$ python -q
>>> import numpy as np
>>> np.set_printoptions(suppress=True, linewidth=140)
>>> F = np.array([[-1.0, 5.0, 0.0, 0.0],
...     [5.0, -1.0, 5.0, 0.0],
...     [0.0, 5.0, 2.0, 5.0],
...     [0.0, 0.0, 5.0, 4.0]])
>>> # symmetric
>>> W1 = np.array([[1, 0, 1, 0, 0], [2, 1, 0, 0, 1], [2, 1, 2, 2, 2], [0, 1, 1, 1, 1]])
>>> beta = np.array([-2, -2, 1, 3, 3])
>>> H = np.maximum(F @ W1 + beta, 0)
>>> print((H > 0).astype(int))
[[1 1 0 1 1]
 [1 1 1 1 1]
 [1 1 1 1 1]
 [1 1 1 1 1]]
>>> print((H > 0).mean(axis=0))
[1.   1.   0.75 1.   1.  ]
>>> Z = np.array([[1, -8, 7], [7, -6, 7], [-3, -1, 3], [6, 2, 4], [6, 5, 6]])
>>> print(H @ Z)
[[ 94. -28. 130.]
 [127. -30. 263.]
 [226. -57. 334.]
 [216.  -2. 320.]]
>>> print((H @ Z).round(6).argmax(axis=1))
[2 2 2 2]
>>> Q = F.astype(float).copy()
>>> for j in range(4):
...     Q[:, j] -= Q[:, :j] @ (Q[:, :j].T @ Q[:, j])
...     Q[:, j] /= np.linalg.norm(Q[:, j])
... 
>>> print(np.round(Q.T @ Q, 3) + 0)
[[1. 0. 0. 0.]
 [0. 1. 0. 0.]
 [0. 0. 1. 0.]
 [0. 0. 0. 1.]]
>>> print(np.round(Q.T @ F, 3) + 0)
[[ 5.099 -1.961  4.903  0.   ]
 [ 0.     6.867  2.128  3.641]
 [ 0.     0.     5.043  4.412]
 [ 0.     0.     0.     2.877]]
>>> w, V = np.linalg.eig(F)
>>> print(w.round(3))
[-7.865 -1.69   4.     9.555]
>>> print(np.round(np.sort(np.linalg.eigvals(F.T)), 3))
[-7.865 -1.69   4.     9.555]
>>> print(round(np.prod(w), 3))
508.0
>>> Q, V = np.linalg.qr(F[:, :3])[0], np.linalg.qr(F[:, 3:])[0]
>>> sv = np.linalg.svd(Q.T @ V, compute_uv=False)
>>> print(sv.round(3))
[0.893]
>>> print((sv > 0.9).sum())
0
>>> M = np.array([[0, 0, 0, 0, 0, 1, 0, 1],
...     [0, 0, 0, 0, 0, 0, 0, 0],
...     [0, 0, 0, 0, 1, 0, 1, 0],
...     [0, 0, 0, 0, 0, 1, 0, 1],
...     [0, 0, 1, 0, 0, 0, 1, 0],
...     [1, 0, 0, 1, 0, 0, 0, 1],
...     [0, 0, 1, 0, 1, 0, 0, 0],
...     [1, 0, 0, 1, 0, 1, 0, 0]])
>>> # looks like rank 6
>>> print(np.flatnonzero(np.linalg.matrix_power((M != 0) + (M.T != 0) + np.eye(8), 8)[3]))
[0 3 5 7]
>>> print(np.round(np.linalg.det(M), 3))
0.0
>>> print(np.round(np.sort(np.linalg.eigvals(M).real), 3) + 0)
[-1.562 -1.    -1.    -1.     0.     0.     2.     2.562]
>>> print(M @ M)
[[2 0 0 2 0 1 0 1]
 [0 0 0 0 0 0 0 0]
 [0 0 2 0 1 0 1 0]
 [2 0 0 2 0 1 0 1]
 [0 0 1 0 2 0 1 0]
 [1 0 0 1 0 3 0 2]
 [0 0 1 0 1 0 2 0]
 [1 0 0 1 0 2 0 3]]
>>> print((np.linalg.matrix_power((M != 0) + (M.T != 0) + np.eye(8), 8) > 0).astype(int))
[[1 0 0 1 0 1 0 1]
 [0 1 0 0 0 0 0 0]
 [0 0 1 0 1 0 1 0]
 [1 0 0 1 0 1 0 1]
 [0 0 1 0 1 0 1 0]
 [1 0 0 1 0 1 0 1]
 [0 0 1 0 1 0 1 0]
 [1 0 0 1 0 1 0 1]]
>>> feats = np.array([[-0.9, -1.1, 0.1, -0.3],
...     [0.3, 0.5, 1.0, 1.6],
...     [0.5, -0.1, 2.7, -1.9],
...     [-0.2, 0.7, -1.4, -0.5],
...     [0.1, 0.2, 0.0, 0.9],
...     [-0.9, -0.6, -1.3, 0.9],
...     [0.4, -1.3, 0.3, 0.1],
...     [0.3, 0.0, -0.1, -0.3],
...     [0.1, -1.0, -0.1, -0.8],
...     [0.0, -1.0, 0.5, 0.4],
...     [0.3, -1.6, -0.1, 0.0],
...     [1.6, -0.7, 0.1, 2.0],
...     [-0.7, 2.4, 1.6, -0.1],
...     [0.5, -0.6, 0.9, 0.2]])
>>> print(feats)
[[-0.9 -1.1  0.1 -0.3]
 [ 0.3  0.5  1.   1.6]
 [ 0.5 -0.1  2.7 -1.9]
 [-0.2  0.7 -1.4 -0.5]
 [ 0.1  0.2  0.   0.9]
 [-0.9 -0.6 -1.3  0.9]
 [ 0.4 -1.3  0.3  0.1]
 [ 0.3  0.  -0.1 -0.3]
 [ 0.1 -1.  -0.1 -0.8]
 [ 0.  -1.   0.5  0.4]
 [ 0.3 -1.6 -0.1  0. ]
 [ 1.6 -0.7  0.1  2. ]
 [-0.7  2.4  1.6 -0.1]
 [ 0.5 -0.6  0.9  0.2]]
>>> x0 = np.array([2, 3, 2, 2])
>>> y = feats @ x0
>>> print(np.round(np.linalg.pinv(feats) @ feats, 3) + 0)
[[1. 0. 0. 0.]
 [0. 1. 0. 0.]
 [0. 0. 1. 0.]
 [0. 0. 0. 1.]]
>>> print(y.round(3))
[-5.5  7.3  2.3 -2.1  2.6 -4.4 -2.3 -0.2 -4.6 -1.2 -4.4  5.3  8.8  1.4]
>>> rng = np.random.default_rng(798943)
>>> y = y + 0.3 * rng.normal(size=14)
>>> print(y.round(3))
[-5.477  7.103  3.042 -2.512  3.086 -4.154 -2.161  0.199 -4.702 -1.311 -4.248  5.22   8.878  1.366]
>>> beta, *_ = np.linalg.lstsq(feats, y)
>>> print(np.round(feats.T @ (y - feats @ beta), 3) + 0)
[0. 0. 0. 0.]
>>> print(beta.round(3))
[1.964 2.936 2.139 1.955]
>>> print(beta.round())
[2. 3. 2. 2.]
>>> A2 = np.array([[1, 2, 0, 1, 2],
...     [1, 0, 2, 1, 0],
...     [0, 1, 1, 0, 0],
...     [0, 2, 1, 2, 1],
...     [0, 1, 2, 1, 0]])
>>> data = A2 + A2.T
>>> print(data)
[[2 3 0 1 2]
 [3 0 3 3 1]
 [0 3 2 1 2]
 [1 3 1 4 2]
 [2 1 2 2 0]]
>>> # symmetric, so the eigenvalues are real
>>> w, V = np.linalg.eig(data)
>>> print(np.round(np.sort(np.linalg.eigvals(np.linalg.inv(data))), 3))
[-1.107 -0.242  0.11   0.5    0.512]
>>> print(np.round(np.sort(np.linalg.eigvals(data.T)), 3))
[-4.124 -0.903  1.952  2.     9.075]
>>> print(w.round(3))
[ 9.075 -4.124 -0.903  2.     1.952]
